>>> import numpy as np
>>> np.set_printoptions(precision=1, suppress=True, linewidth=160)
>>> def rnd(a):
...     return np.round(a, 1) + 0
... 
>>> arr = np.load("test18.npy")
>>> arr
array([[ 1. , -0.9,  1.1, -0.5,  0.1],
       [ 0. , -1. ,  0.9, -0.1,  2.4],
       [-0.2,  0.9, -1.1,  0.1, -0.2],
       [-0.4,  0.7, -0.2, -1.4, -1.2],
       [-0.9, -0.3, -0.9, -1.1,  0.7],
       [ 2.1,  0.4, -0.4, -0.7,  0.5],
       [-2.5,  1.8, -1.6, -1.2, -0.4],
       [ 0.6, -0.3, -1.8,  0.2,  0.1]])
>>> out = arr / np.linalg.norm(arr, axis=1, keepdims=True)
>>> C2 = out @ out.T
>>> (np.abs(C2) > 0.9).astype(int)
array([[1, 0, 0, 0, 0, 0, 0, 0],
       [0, 1, 0, 0, 0, 0, 0, 0],
       [0, 0, 1, 0, 0, 0, 0, 0],
       [0, 0, 0, 1, 0, 0, 0, 0],
       [0, 0, 0, 0, 1, 0, 0, 0],
       [0, 0, 0, 0, 0, 1, 0, 0],
       [0, 0, 0, 0, 0, 0, 1, 0],
       [0, 0, 0, 0, 0, 0, 0, 1]])
>>> print(rnd(C2[3]))
[-0.2 -0.7  0.4  1.   0.3  0.   0.6 -0.1]
>>> print(rnd(np.linalg.norm(out, axis=1)))
[1. 1. 1. 1. 1. 1. 1. 1.]
>>> rnd(np.degrees(np.arccos(np.clip(C2[3, 6], -1, 1))))
np.float64(50.6)
>>> np.argwhere(np.triu(np.abs(C2) > 0.95, 1))
array([], shape=(0, 2), dtype=int64)
>>> rnd(C2)
array([[ 1. ,  0.4, -0.9, -0.2, -0.3,  0.4, -0.8, -0.3],
       [ 0.4,  1. , -0.6, -0.7,  0.3,  0.1, -0.4, -0.2],
       [-0.9, -0.6,  1. ,  0.4,  0.2,  0.1,  0.7,  0.6],
       [-0.2, -0.7,  0.4,  1. ,  0.3,  0. ,  0.6, -0.1],
       [-0.3,  0.3,  0.2,  0.3,  1. , -0.1,  0.6,  0.3],
       [ 0.4,  0.1,  0.1,  0. , -0.1,  1. , -0.4,  0.4],
       [-0.8, -0.4,  0.7,  0.6,  0.6, -0.4,  1. ,  0.1],
       [-0.3, -0.2,  0.6, -0.1,  0.3,  0.4,  0.1,  1. ]])
>>> proj = arr @ np.linalg.solve(arr.T @ arr, arr.T)
>>> print(np.linalg.matrix_rank(np.eye(8) - proj))
3
>>> np.allclose(proj @ proj, proj)
True
>>> print(rnd(proj @ arr[:, 3]))
[-0.5 -0.1  0.1 -1.4 -1.1 -0.7 -1.2  0.2]
>>> T = np.stack([arr, -1 * arr, arr[::-1]])
>>> rnd(np.linalg.norm(T, axis=(1, 2)))
array([6.6, 6.6, 6.6])
>>> np.linalg.matrix_rank(T.reshape(3, -1))
np.int64(2)
>>> print(T.shape)
(3, 8, 5)
>>> F = np.loadtxt("m.csv", delimiter=",")
>>> F
array([[-19.5,   8.2,  -3.8,  -5.7,  -1.6,   2.9,  -8.9,   0.4,   2.1,  -0.7,   3. ,  -3.9],
       [ 15.1,  -6. , -12.4,   0.1,  12.9, -27. ,  12.7,  -4.3, -21.3,  13.8,  13.7,  12.4],
       [-20.4,   3.5,  -5. ,  -7.4,   3.4,   1.4,  -4.2,   6.4,  -2.8,   3.4,   2.3,  -7.7],
       [  7.7,   1. , -12. ,  -0.7,   8.8, -23.3,   7.9,  -7.6, -15.5,  10.3,  13.4,  12.1],
       [ -1.9,  -9.5,   1.2,  -2.6,  -1.5,   6.8, -10.6,   8. ,  -1.7,  -1.4,  -1.1,  -4.8],
       [  4.2,  -3.3,   4.2,   1.8,  -1.1,   4.8,   1.3,   2.3,   2.8,  -1.9,  -4.5,  -2.2],
       [  7.3,  12.8,  -5.2,   3.8,   2.8, -16.8,  12.8, -14.8,  -2.7,   3.8,   7.1,  12.7],
       [ -6. ,  -0.5,   1.3,  -1.6,   4.1,   3.1,   6.9,   6.1,   0.2,   2.4,  -4.4,  -7.3],
       [  3.6,   1.1,   5.7,   3. ,  -6.9,   8.1,  -5. ,  -3. ,   8.4,  -6.8,  -4.3,   0.6],
       [ -5. , -12.8,   6.9,  -2.8,  -7.4,  19.5, -19.6,  12.2,   5.8,  -7.7,  -6.7, -10.3],
       [-16.4, -12.4,   3.1,  -7.2,   0. ,  17.2, -12.6,  20. ,   0.3,  -1. ,  -6.9, -17.6],
       [  0.8,  -9.4,  -5.6,  -3.6,   0.4,  -4. , -13. ,   3.4,  -8.9,   2.1,   7.6,   2.6],
       [  0.6, -25.9,  -4.9,  -7.3,   5.7,   1.2, -14.9,  19. , -16.3,   6.3,   3.9,  -7.2],
       [ -1.3,  -8.3,  13.8,   1.4, -14.3,  28. , -20.7,   8. ,  16.6, -15.2, -12.8,  -9.7],
       [-19.7,   6.8,  11.3,  -1.5, -10.6,  26.9, -10.7,   6.4,  20.2, -12.2, -13.8, -14.7],
       [-14.8,  12.8,  11.6,   1.5, -11.2,  22.7,  -4.9,  -0.6,  22.3, -12.7, -13.3,  -9.7],
       [ 21. ,  -1.3,   1.7,   6.9,  -0.7,  -8. ,   8.1,  -8.9,  -1. ,   0. ,   1.1,  10.6],
       [  0. ,   9.1,   1.5,   3. ,   8.8,  -5.8,  27.6,  -1. ,   1.4,   5.9,  -6. ,  -3.4],
       [ 21.2, -10.8,   0. ,   4.6,   1.6,  -7.5,   2.7,  -1.7,  -6.7,   1.9,   2.3,   7.8]])
>>> w1 = np.array([[-2, 3, -1, -2],
...     [-1, -3, -3, 0],
...     [1, 0, -1, 3],
...     [3, -1, 0, -3],
...     [-2, -2, -1, -1],
...     [-3, 0, -1, 0],
...     [0, -1, -1, -1],
...     [0, -1, 2, 1],
...     [-1, -1, -1, -2],
...     [1, -3, -1, -2],
...     [1, -3, 1, 2],
...     [1, -2, -2, -3]])
>>> beta = np.array([1, 9, 4, 9])
>>> act = np.maximum(F @ w1 + beta, 0)
>>> np.linalg.matrix_rank(act)
np.int64(4)
>>> (act > 0).astype(int)
array([[1, 0, 1, 1],
       [1, 0, 1, 0],
       [1, 0, 1, 1],
       [1, 0, 0, 0],
       [0, 1, 1, 1],
       [0, 1, 1, 1],
       [1, 0, 0, 0],
       [0, 0, 1, 1],
       [0, 1, 0, 1],
       [0, 1, 1, 1],
       [0, 1, 1, 1],
       [1, 1, 1, 1],
       [1, 1, 1, 1],
       [0, 1, 1, 1],
       [0, 1, 1, 1],
       [0, 1, 0, 1],
       [1, 1, 0, 0],
       [0, 0, 0, 0],
       [1, 1, 1, 0]])
>>> rnd((act > 0).mean(axis=0))
array([0.5, 0.6, 0.7, 0.7])
>>> Z = np.array([[-2, -2], [2, 0], [1, 2], [0, 1]])
>>> w1 @ Z
array([[ 9,  0],
       [-7, -4],
       [-3, -1],
       [-8, -9],
       [-1,  1],
       [ 5,  4],
       [-3, -3],
       [ 0,  5],
       [-1, -2],
       [-9, -6],
       [-7,  2],
       [-8, -9]])
>>> print(rnd(np.linalg.norm(F, "nuc")))
274.6
>>> [round(float(x), 1) for x in np.linalg.svd(F, compute_uv=False)[:3]]
[120.5, 67.6, 50.2]
>>> left, sigma, vt = np.linalg.svd(F)
>>> np.argmax(sigma[:-1] / (sigma[1:] + 1e-6)) + 1
np.int64(4)
>>> out = left[:, :4] @ np.diag(sigma[:4]) @ vt[:4]
>>> np.linalg.matrix_rank(F, rtol=0.05)
np.int64(4)
>>> rnd(np.linalg.norm(F - out, 2)), rnd(sigma[4])
(np.float64(0.6), np.float64(0.6))
>>> np.linalg.matrix_rank(out)
np.int64(4)
>>> rnd(np.linalg.norm(F - out) / np.linalg.norm(F))
np.float64(0.0)
>>> out = np.array([[0, 2, 2, 1, 2, 2, 1, 0, 0],
...     [0, 0, 2, 1, 2, 1, 0, 1, 1],
...     [2, 1, 2, 1, 0, 1, 0, 2, 0],
...     [2, 1, 0, 2, 0, 1, 1, 0, 1],
...     [0, 2, 2, 0, 1, 1, 1, 0, 0],
...     [2, 1, 2, 0, 2, 1, 2, 0, 0],
...     [0, 0, 2, 2, 2, 0, 1, 2, 1],
...     [1, 2, 0, 0, 2, 0, 1, 0, 1],
...     [0, 0, 2, 2, 0, 2, 0, 0, 1]])
>>> J = out - out.T
>>> J
array([[ 0,  2,  0, -1,  2,  0,  1, -1,  0],
       [-2,  0,  1,  0,  0,  0,  0, -1,  1],
       [ 0, -1,  0,  1, -2, -1, -2,  2, -2],
       [ 1,  0, -1,  0,  0,  1, -1,  0, -1],
       [-2,  0,  2,  0,  0, -1, -1, -2,  0],
       [ 0,  0,  1, -1,  1,  0,  2,  0, -2],
       [-1,  0,  2,  1,  1, -2,  0,  1,  1],
       [ 1,  1, -2,  0,  2,  0, -1,  0,  1],
       [ 0, -1,  2,  1,  0,  2, -1, -1,  0]])
>>> # skew, so no eigenvalue has a real part
>>> print(J[7] @ J[4])
-5
>>> rnd(np.linalg.norm(J, axis=0))
array([3.3, 2.6, 4.4, 2.2, 3.7, 3.3, 3.6, 3.5, 3.5])
>>> rnd(np.linalg.norm(J[7], 1)), rnd(np.linalg.norm(J[7], np.inf))
(np.float64(8.0), np.float64(2.0))
>>> rnd(np.linalg.norm(J, 1)), rnd(np.linalg.norm(J, np.inf))
(np.float64(11.0), np.float64(11.0))
>>> rnd(np.linalg.norm(J, 2))
np.float64(5.6)
>>> feats = np.load("out11.npy")
>>> feats
array([[-1, -1,  1,  2, -3,  3,  3,  0,  0, -2,  0,  0, -2, -3],
       [ 0,  0,  3,  2,  3,  3,  1, -1,  0,  0, -1,  2, -3, -1],
       [ 0,  0, -1, -3,  2, -2,  3, -3, -3, -1, -3,  2,  0,  3],
       [ 0,  0,  0,  3,  2,  2,  1, -3, -2,  2, -1,  1, -1,  2],
       [ 0,  0,  0,  0, -3,  1, -2, -2,  1,  2, -3, -3,  0,  0],
       [ 0,  0,  0,  0,  0, -2,  3,  1,  1,  3,  2, -3,  0,  0],
       [ 0,  0,  0,  0,  0,  0,  2, -3,  2,  3,  1, -3,  2,  1],
       [ 0,  0,  0,  0,  0,  0,  0,  0, -1, -3, -3, -1, -3, -1],
       [ 0,  0,  0,  0,  0,  0,  0,  0, -1,  0,  3,  0,  2,  2],
       [ 0,  0,  0,  0,  0,  0,  0,  0,  0,  2, -1, -3,  2,  0],
       [ 0,  0,  0,  0,  0,  0,  0,  0,  0,  0,  3, -3, -1,  2],
       [ 0,  0,  0,  0,  0,  0,  0,  0,  0,  0,  0,  2,  1, -3],
       [ 0,  0,  0,  0,  0,  0,  0,  0,  0,  0,  0,  0, -2, -1],
       [ 0,  0,  0,  0,  0,  0,  0,  0,  0,  0,  0,  0,  0, -1]])
>>> np.abs(np.diag(np.linalg.qr(feats)[1])) > 1e-9
array([ True, False,  True,  True,  True,  True,  True, False,  True,  True,  True,  True,  True,  True])
>>> left, sigma, vt = np.linalg.svd(feats, full_matrices=False)
>>> (sigma > 1e-8).sum()
np.int64(13)
>>> np.abs(left[:, 0]).round(6).argmax()
np.int64(1)
>>> M = np.loadtxt("data.csv", delimiter=",")
>>> M
array([[  1.1,   2.2,   1.2,   0.9,  -0.8,   0.7,   0.3,  -1.9,  -8. ,  -1. ,  -1. ,   0.9],
       [  1.7,  -1.3,  -0.3,   0. ,   2.1,  -1.1,  -0.2,   2.1, -13. ,  -0.1,   0.2,   0.9],
       [ -0.3,   1.2,  -0.7,  -0.7,  -0.2,   0.4,  -1. ,   1.8,  11. ,  -1.5,   1.6,  -0.4],
       [ -1.1,  -0.2,  -1.2,   1.3,   0. ,   0.4,   0.5,   0.7,  10. ,  -1.2,  -0.7,   0.9],
       [  1. ,   0.4,   0.4,   0.8,  -0.2,  -0.1,   0.7,   2.1, -16. ,  -0.4,  -0.2,   1.3],
       [  0. ,   1.3,   0.4,   0.3,   0.5,  -1.2,  -0.6,  -0.6,  -2. ,  -1. ,  -0.2,   0.6],
       [ -0.8,  -1.8,  -0.6,  -1.1,   0.3,   0. ,   0.3,  -0.9, -14. ,  -0.5,  -0.4,  -0.9],
       [ -0.9,   1.3,  -2.4,  -0.4,  -1.8,   0.1,   2.7,   0.7, -22. ,  -0.1,   0. ,   0. ],
       [  0.2,  -0.6,   0.1,   1.2,  -0.5,   1.2,  -1.5,  -0.3,  16. ,   0.7,  -1.8,   0.9],
       [  1.2,   0.2,   0.8,  -0.8,   0.7,  -0.3,  -1.6,   0.8,   5. ,   0.8,   0.2,   0.8],
       [ -1.2,  -1.3,   0. ,   0.5,  -0.4,   2.4,   0.6,   0.6,   0. ,   1. ,  -1.6,  -1.2],
       [  0.2,  -0.1,  -0.2,  -1. ,   0.9,  -0.1,   0.2,   2.9,   5. ,  -0.9,   0.2,   1.6],
       [ -0.7,  -1.6,   0.6,  -0.1,   1.9,   0.4,   0.9,  -1.3,  11. ,  -0.7,  -0.5,   0.9],
       [ -0.3,   0.5,   1. ,   1. ,  -0.1,   0.2,   1.2,  -0.7,   4. ,  -0.1,   0.1,   0.3]])
>>> # column 8 dominates
>>> out = np.c_[M[:, :10] @ np.array([[1, -5, 0, -8, 9, 9, 7, -6, -6, 4],
...     [2, 9, 2, 2, -6, 1, 2, 2, 5, 0],
...     [5, -7, 9, 9, 5, -7, -5, -1, -9, 9],
...     [1, 3, 2, 5, 6, -5, -8, -8, 3, 7],
...     [-6, 1, 0, 9, -7, 4, -3, 6, -2, 1],
...     [1, -6, 0, 9, -3, 5, 9, 9, 9, -5],
...     [6, 8, -8, -4, -2, 2, -2, -1, 3, 6],
...     [8, 2, 1, 7, -9, -6, 2, -3, -1, 0],
...     [-9, -2, 4, 1, -7, 4, -7, -8, 5, -3],
...     [4, -6, 6, 3, 7, 3, 1, -7, -3, -4]]), np.array([2, 0, 0, 2, -1, 1, 0, -1, 1, -2, -1, -1, -2, -1])]
>>> rnd(out)
array([[  72.5,   24.2,  -25.3,  -15.5,   77.1,  -23.5,   58.2,   67.3,  -30. ,   47. ,    2. ],
       [ 116.1,   19.8,  -54.2,   -7.7,   82. ,  -46.3,   90.1,   88.8,  -95.5,   49.9,    0. ],
       [ -97.1,   -4.9,   39.5,   19.9, -119.1,   34.8,  -59.3,  -69. ,   70.7,  -47.6,    0. ],
       [ -92. ,    6.2,   20.9,   17. ,  -93.8,   27. ,  -79.7,  -73.6,   78.3,  -30.3,    2. ],
       [ 169.1,   42.8,  -63.9,   -7.6,  104. ,  -75.1,  113.5,  109.7,  -84.5,   67.3,   -1. ],
       [   6.3,   21.5,   -3. ,   -5.4,    9.7,  -15.6,   -1.1,   17.4,  -16.2,   18.6,    1. ],
       [ 108.3,   20.6,  -73.5,  -28.4,   93.9,  -49.6,   96.8,  130.3,  -69.4,   29.8,    0. ],
       [ 219.6,   97. , -129.3,  -57.3,  123.6,  -81.8,  167.7,  175.6,  -65.5,   52.3,   -1. ],
       [-147.7,  -60. ,   82. ,   32.4,  -88.4,   63.4, -106.5, -134.8,   84. ,  -56.2,    1. ],
       [ -44.7,  -35.7,   44.4,   17. ,  -28.6,   25.1,  -23. ,  -46.1,   -2.9,  -19.2,   -2. ],
       [  13.9,  -19. ,    0.2,   32.3,   -4. ,   -3.6,    8.8,   10.4,   22.8,  -14.1,   -1. ],
       [ -31.7,    0.8,   11.9,   20.4,  -78.4,   11.5,  -23.9,  -31.3,   19.8,  -16.8,   -1. ],
       [-118.8,  -29.1,   33.3,   24.2,  -80.8,   49.5,  -94.5,  -63.9,   51.4,  -23. ,   -2. ],
       [ -27.3,    1.5,   17.1,   12.3,  -19.4,    8.7,  -43.9,  -35.4,   24.9,    9.3,   -1. ]])
>>> np.linalg.matrix_rank(np.c_[M, out])
np.int64(13)
>>> rnd(np.linalg.norm(np.linalg.qr(M)[0].T @ out, axis=0) ** 2 / ((out ** 2).sum(axis=0) + 1e-12))
array([1., 1., 1., 1., 1., 1., 1., 1., 1., 1., 1.])
>>> rnd(np.linalg.norm(out - M @ np.linalg.lstsq(M, out)[0], axis=0))
array([0. , 0. , 0. , 0. , 0. , 0. , 0. , 0. , 0. , 0. , 0.7])
>>> np.linalg.matrix_rank(out)
np.int64(11)
>>> print(rnd(np.linalg.lstsq(M, out[:, 0])[0]))
[ 1.  2.  5.  1. -6.  1.  6.  8. -9.  4.  0.  0.]
